$ python -q
>>> import numpy as np
>>> from numpy import linalg as LA
>>> np.set_printoptions(precision=1, suppress=True, linewidth=140)
>>> data = np.array([[-4, -4, -4, 0], [0, -4, 0, -1], [0, 0, -3, 5], [0, 0, 0, 1]])
>>> P = np.triu(np.array([[-6, -1, -7, 7], [7, -5, 7, 6], [-9, 8, -1, -4], [0, -1, -2, 7]]), 1) + np.eye(4)
>>> Y = P @ data @ LA.inv(P)
>>> P @ data - data @ P
array([[  0.,   0.,  21.,   9.],
       [  0.,   0.,   7.,  65.],
       [  0.,   0.,   0., -16.],
       [  0.,   0.,   0.,   0.]])
>>> np.trace(Y), np.trace(data)
(np.float64(-10.0), np.int64(-10))
>>> J = np.array([[-2, 1, -2, 1, -2, 1],
...     [2, -3, 2, -3, 2, -3],
...     [-3, -1, -3, -1, -3, -1],
...     [-2, 1, -2, 1, -2, 1],
...     [2, -3, 2, -3, 2, -3],
...     [-3, -1, -3, -1, -3, -1]])
>>> t3 = np.stack([J, 2 * J, J[::-1]])
>>> np.einsum("bij,cij->bc", t3, t3)
array([[168, 336, 138],
       [336, 672, 276],
       [138, 276, 168]])
>>> (t3 @ J.T).shape
(3, 6, 6)
>>> Uu, sigma, vt = LA.svd(J)
>>> V = vt[:(sigma > 1e-8).sum()]
>>> rng = np.random.default_rng(1860)
>>> x0 = J[3] + 4 * J[5] + rng.integers(2) * np.eye(6)[3]
>>> print(x0)
[-14.  -3. -14.  -2. -14.  -3.]
>>> np.round(V.T @ V, 1) + 0
array([[0.3, 0. , 0.3, 0. , 0.3, 0. ],
       [0. , 0.3, 0. , 0.3, 0. , 0.3],
       [0.3, 0. , 0.3, 0. , 0.3, 0. ],
       [0. , 0.3, 0. , 0.3, 0. , 0.3],
       [0.3, 0. , 0.3, 0. , 0.3, 0. ],
       [0. , 0.3, 0. , 0.3, 0. , 0.3]])
>>> np.allclose(V.T @ V @ x0, x0)
False
>>> round(LA.norm(x0 - V.T @ V @ x0), 1)
np.float64(0.8)
>>> K = np.loadtxt("data.csv", delimiter=",")
>>> print(K)
[[0. 1. 1.]
 [1. 0. 1.]
 [1. 1. 0.]]
>>> w, V = LA.eig(K)
>>> round(np.prod(w), 1)
np.float64(2.0)
>>> np.sort(LA.eigvals(K @ K))
array([1., 1., 4.])
>>> np.sort(LA.eigvals(LA.inv(K)))
array([-1. , -1. ,  0.5])
>>> np.round(K @ V[:, 0] - w[0] * V[:, 0], 1) + 0
array([0., 0., 0.])
>>> Y = K + rng.integers(-2, 3, (3, 1)) @ rng.integers(-2, 3, (1, 3))
>>> Y
array([[-4.,  5.,  3.],
       [ 1.,  0.,  1.],
       [ 3., -1., -1.]])
>>> print(np.round(LA.svd(Y - K, compute_uv=False), 1) + 0)
[6.7 0.  0. ]
>>> LA.matrix_rank(Y - K, tol=1e-8)
np.int64(1)
>>> Uu, sigma, vt = LA.svd(K, full_matrices=False)
>>> np.abs(vt[0])
array([0.6, 0.6, 0.6])
>>> print(Uu.shape, sigma.shape, vt.shape)
(3, 3) (3,) (3, 3)
>>> print((sigma > 1e-8).sum())
3
>>> print(np.round(vt @ vt.T, 1) + 0)
[[1. 0. 0.]
 [0. 1. 0.]
 [0. 0. 1.]]
>>> np.round(Uu.T @ K @ vt.T, 1) + 0
array([[2., 0., 0.],
       [0., 1., 0.],
       [0., 0., 1.]])
>>> np.allclose(Uu * sigma @ vt, K)
True
>>> print(sigma / sigma[0])
[1.  0.5 0.5]
>>> round(float(np.sqrt((sigma ** 2).sum())), 1), round(float(LA.norm(K)), 1)
(2.4, 2.4)
